% ipython --no-banner

In [1]: import numpy as np

In [2]: import numpy.linalg as la

In [3]: np.set_printoptions(precision=1, suppress=True, linewidth=160)

In [4]: arr = np.load("w.npy")

In [5]: arr
Out[5]: 
array([[ 0.,  0.,  1.],
       [ 0.,  0., -3.],
       [ 1., -3.,  0.]])

In [6]: r0, r1 = arr[1], arr[2]

In [7]: r0 @ r0
Out[7]: np.float64(9.0)

In [8]: r0 @ r1
Out[8]: np.float64(0.0)

In [9]: pr = (r0 @ r1) / (r0 @ r0) * r0

In [10]: pr
Out[10]: array([ 0.,  0., -0.])

In [11]: np.round(la.norm(r0 + r1) ** 2 + la.norm(r0 - r1) ** 2, 1)
Out[11]: np.float64(38.0)

In [12]: r1 - pr
Out[12]: array([ 1., -3.,  0.])

In [13]: la.matrix_rank(np.outer(r0, r1))
Out[13]: np.int64(1)

In [14]: np.outer(r0, r1)
Out[14]: 
array([[ 0., -0.,  0.],
       [ 0., -0.,  0.],
       [-3.,  9., -0.]])

In [15]: np.all(la.eigvalsh(arr) > 0)
Out[15]: np.False_

In [16]: try:
    ...:     la.cholesky(arr)
    ...: except la.LinAlgError as e:
    ...:     print(e)
    ...: 
Matrix is not positive definite

In [17]: feats = np.load("x.npy")

In [18]: feats
Out[18]: 
array([[2, 0, 2, 0],
       [2, 2, 0, 1],
       [1, 0, 1, 2],
       [2, 2, 0, 1]])

In [19]: rk = la.matrix_rank(feats)

In [20]: rk
Out[20]: np.int64(3)

In [21]: N = la.svd(feats)[2][rk:].T

In [22]: la.matrix_rank(feats.T @ feats), la.matrix_rank(feats @ feats.T)
Out[22]: (np.int64(3), np.int64(3))

In [23]: np.round(N @ N.T, 1) + 0
Out[23]: 
array([[ 0.3, -0.3, -0.3,  0. ],
       [-0.3,  0.3,  0.3,  0. ],
       [-0.3,  0.3,  0.3,  0. ],
       [ 0. ,  0. ,  0. ,  0. ]])

In [24]: np.round(feats @ N, 1) + 0
Out[24]: 
array([[0.],
       [0.],
       [0.],
       [0.]])

In [25]: Uu, s, Vt = la.svd(feats)

In [26]: evecs = Vt[:(s > 1e-8).sum()]

In [27]: rng = np.random.default_rng(128)

In [28]: x = feats[3] + 5 * feats[1] + rng.integers(2) * np.eye(4)[0]

In [29]: x
Out[29]: array([13., 12.,  0.,  6.])

In [30]: np.diag(evecs.T @ evecs)
Out[30]: array([0.7, 0.7, 0.7, 1. ])

In [31]: np.allclose(evecs.T @ evecs @ x, x)
Out[31]: False

In [32]: la.matrix_rank(np.vstack([feats, x]))
Out[32]: np.int64(4)

In [33]: np.round(evecs.T @ evecs, 1) + 0
Out[33]: 
array([[ 0.7,  0.3,  0.3,  0. ],
       [ 0.3,  0.7, -0.3,  0. ],
       [ 0.3, -0.3,  0.7,  0. ],
       [ 0. ,  0. ,  0. ,  1. ]])

In [34]: E = np.eye(4, dtype=int)[rng.permutation(4)] * np.array([-8, 7, 9, -4])

In [35]: E
Out[35]: 
array([[-8,  0,  0,  0],
       [ 0,  0,  9,  0],
       [ 0,  7,  0,  0],
       [ 0,  0,  0, -4]])

In [36]: (la.matrix_power((E != 0) + (E.T != 0) + np.eye(4), 4) > 0).astype(int)
Out[36]: 
array([[1, 0, 0, 0],
       [0, 1, 1, 0],
       [0, 1, 1, 0],
       [0, 0, 0, 1]])

In [37]: out = E[0, 0] * E[1:] - np.outer(E[1:, 0], E[0])

In [38]: out
Out[38]: 
array([[  0,   0, -72,   0],
       [  0, -56,   0,   0],
       [  0,   0,   0,  32]])

In [39]: np.flatnonzero(~out.round(6).any(axis=1))
Out[39]: array([], dtype=int64)

In [40]: E[:, 0] / E[0, 0]
Out[40]: array([ 1., -0., -0., -0.])

In [41]: la.matrix_rank(out), la.matrix_rank(E)
Out[41]: (np.int64(3), np.int64(4))

In [42]: m1 = np.array([[-0.5, -0.1, -0.4],
    ...:     [1.5, 0.5, 0.4],
    ...:     [0.2, 2.2, 1.2],
    ...:     [-0.4, 0.0, -0.2]])

In [43]: out = m1 / np.sqrt((m1 ** 2).mean(axis=1, keepdims=True))

In [44]: out[3]
Out[44]: array([-1.5,  0. , -0.8])

In [45]: la.matrix_rank(out) == la.matrix_rank(m1)
Out[45]: np.True_

In [46]: out = np.c_[m1[:, :1] @ np.array([[-2]]), np.array([3, -1, -1, 3])]

In [47]: out
Out[47]: 
array([[ 1. ,  3. ],
       [-3. , -1. ],
       [-0.4, -1. ],
       [ 0.8,  3. ]])

In [48]: la.norm(la.qr(m1)[0].T @ out, axis=0) ** 2 / ((out ** 2).sum(axis=0) + 1e-12)
Out[48]: array([1. , 0.9])

In [49]: np.round(la.norm(out - m1 @ la.lstsq(m1, out)[0], axis=0), 1) + 0
Out[49]: array([0. , 1.2])
